$ python3 -q
>>> import numpy as np
>>> np.set_printoptions(precision=2, suppress=True, linewidth=160)
>>> tidy = lambda a: np.round(a, 2) + 0
>>> M2 = np.array([[0, 0], [0, 0], [1, -2]])
>>> J = np.kron(np.eye(3, dtype=int), M2)
>>> print(J)
[[ 0  0  0  0  0  0]
 [ 0  0  0  0  0  0]
 [ 1 -2  0  0  0  0]
 [ 0  0  0  0  0  0]
 [ 0  0  0  0  0  0]
 [ 0  0  1 -2  0  0]
 [ 0  0  0  0  0  0]
 [ 0  0  0  0  0  0]
 [ 0  0  0  0  1 -2]]
>>> Uu, sigma, Vt = np.linalg.svd(J)
>>> print(tidy(sigma))
[2.24 2.24 2.24 0.   0.   0.  ]
>>> M2 = Uu[:, :3] @ np.diag(sigma[:3]) @ Vt[:3]
>>> print(tidy(np.linalg.norm(J - M2, 2)), sigma[3])
0.0 0.0
>>> print(np.linalg.matrix_rank(J, rtol=0.05))
3
>>> print(np.linalg.matrix_rank(M2))
3
>>> print(np.argsort(-np.linalg.norm(J, axis=0).round(6), kind="stable")[:3])
[1 3 5]
>>> print(np.linalg.matrix_rank(J, rtol=0.1))
3
>>> print([round(float(x), 2) for x in np.linalg.svd(J, compute_uv=False)[:3]])
[2.24, 2.24, 2.24]
>>> print(tidy(np.linalg.norm(J, 2) / np.linalg.norm(J)))
0.58
>>> Uu, sigma, Vt = np.linalg.svd(J)
>>> vecs = Vt[:(sigma > 1e-8).sum()]
>>> rng = np.random.default_rng(7198)
>>> x = J[0] + 2 * J[4] + rng.integers(2) * np.eye(6)[0]
>>> print(x)
[1. 0. 0. 0. 0. 0.]
>>> print(tidy(np.linalg.norm(x - vecs.T @ vecs @ x)))
0.89
>>> A = np.load("out1.npy")
>>> print(A)
[[ 1  1  9  6  2  7  6  0  9  7  9  4]
 [ 0  0  0  0  0  0  0  0  0  5  3  1]
 [ 0  0  0  6  6  0  0  0  8 13  7  7]
 [ 3  2  5  3  5  7  5  0  8  9  6  4]
 [ 0  0  0  0  0  0  0  0  0  3  0  0]
 [11  8  0  3 21 11  5  2 16 21  4 10]
 [ 0  0  0  0  0  0  0  0  0  0  0  0]
 [ 3 13 21  3  0 21 21 17  8  0  9  0]
 [ 9 14 15 15 17 21 17  8 26 17 16 12]
 [ 5 14 17  0  0 21 20 18  7  1  6  0]
 [ 9  5  0  0 14  7  2  3  5 15  0  4]
 [ 0  0 13  0  0  1  4  0  0  0  6  0]
 [ 0  0  0  0  0  0  0  0  0  3  0  0]
 [ 5 15 21  6  2 23 22 17 13  3 11  2]
 [ 0  0  0  0  0  0  0  0  0  1  0  0]
 [ 7 13 19 18 14 21 18  7 27 15 19 12]
 [ 0  0  0  0  0  0  0  0  0  0  0  0]
 [ 0  1  6  0  0  6  6  5  0  0  0  0]
 [13 21 13  6 18 27 22 19 21 15  9  8]
 [ 8 14 12  3  9 20 17 14 13  9  7  4]
 [13 27 23  9 15 35 31 27 24 11 13  7]
 [11 25 23  6 10 33 30 27 19  7 11  4]
 [ 0  0  0  0  0  0  0  0  0  1  0  0]
 [ 2  6 18 15  5 14 13  2 19  9 17  8]
 [11 14  7  6 18 19 14 10 19 17  8  9]
 [13 16  7  9 23 21 15 10 24 21 10 12]
 [ 0  0 13  0  0  0  3  0  0  0  4  0]
 [ 8 14 12  3  9 20 17 14 13  9  7  4]]
>>> proj = A @ np.linalg.solve(A.T @ A, A.T)
>>> print(np.allclose(proj @ proj, proj))
True
>>> print(tidy(np.trace(proj)))
12.0
